>>> import numpy as np
>>> import numpy.linalg as la
>>> np.set_printoptions(precision=2, suppress=True, linewidth=120)
>>> mat = np.cumsum(np.array([[-1, 2, 0],
...     [2, 0, -2],
...     [-2, 1, -1],
...     [0, 1, -1],
...     [-1, 0, 0],
...     [-2, -2, 2],
...     [1, -2, -1],
...     [1, -1, -2],
...     [2, -2, 1],
...     [-2, 1, 0]]), axis=0)
>>> mat
array([[-1,  2,  0],
       [ 1,  2, -2],
       [-1,  3, -3],
       [-1,  4, -4],
       [-2,  4, -4],
       [-4,  2, -2],
       [-3,  0, -3],
       [-2, -1, -5],
       [ 0, -3, -4],
       [-2, -2, -4]])
>>> f = np.array([-2, 3])
>>> np.correlate(mat[2], mat[1], "full")
array([ 2, -8, 11, -3, -3])
>>> np.convolve(mat[2], f)
array([ 2, -9, 15, -9])
>>> np.array([np.convolve(row, f, "same") for row in mat])
array([[  2,  -7,   6],
       [ -2,  -1,  10],
       [  2,  -9,  15],
       [  2, -11,  20],
       [  4, -14,  20],
       [  8, -16,  10],
       [  6,  -9,   6],
       [  4,  -4,   7],
       [  0,   6,  -1],
       [  4,  -2,   2]])
>>> Ac = mat - mat.mean(axis=0)
>>> U, sigma, vt = la.svd(Ac, full_matrices=False)
>>> np.searchsorted(np.cumsum(sigma ** 2) / (sigma ** 2).sum(), 0.9) + 1
np.int64(3)
>>> np.abs(vt[0]).argmax()
np.int64(1)
>>> (np.sign(U[:, 0]) == np.sign(U[0, 0])).astype(int)
array([1, 1, 1, 1, 1, 1, 0, 0, 0, 0])
>>> np.abs(vt[-1])
array([0.46, 0.23, 0.86])
>>> la.matrix_rank(Ac)
np.int64(3)
>>> np.round(vt[0] * np.sign(vt[0, np.abs(vt[0]).argmax()]), 2) + 0
array([0.  , 0.97, 0.25])
>>> sigma ** 2 / (sigma ** 2).sum()
array([0.62, 0.21, 0.17])
>>> np.abs(U[:, 0]).argmax()
np.int64(8)
>>> Ac = mat - mat.mean(axis=0)
>>> vecs = la.svd(Ac)[2][:2]
>>> M2 = Ac - Ac @ vecs.T @ vecs
>>> la.norm(M2, axis=1).round(6).argmax()
np.int64(0)
>>> np.round(la.norm(M2) / la.norm(Ac), 2)
np.float64(0.41)
>>> np.diag(vecs.T @ vecs)
array([0.79, 0.95, 0.26])
>>> (Ac @ vecs.T).std(axis=0)
array([2.4 , 1.39])
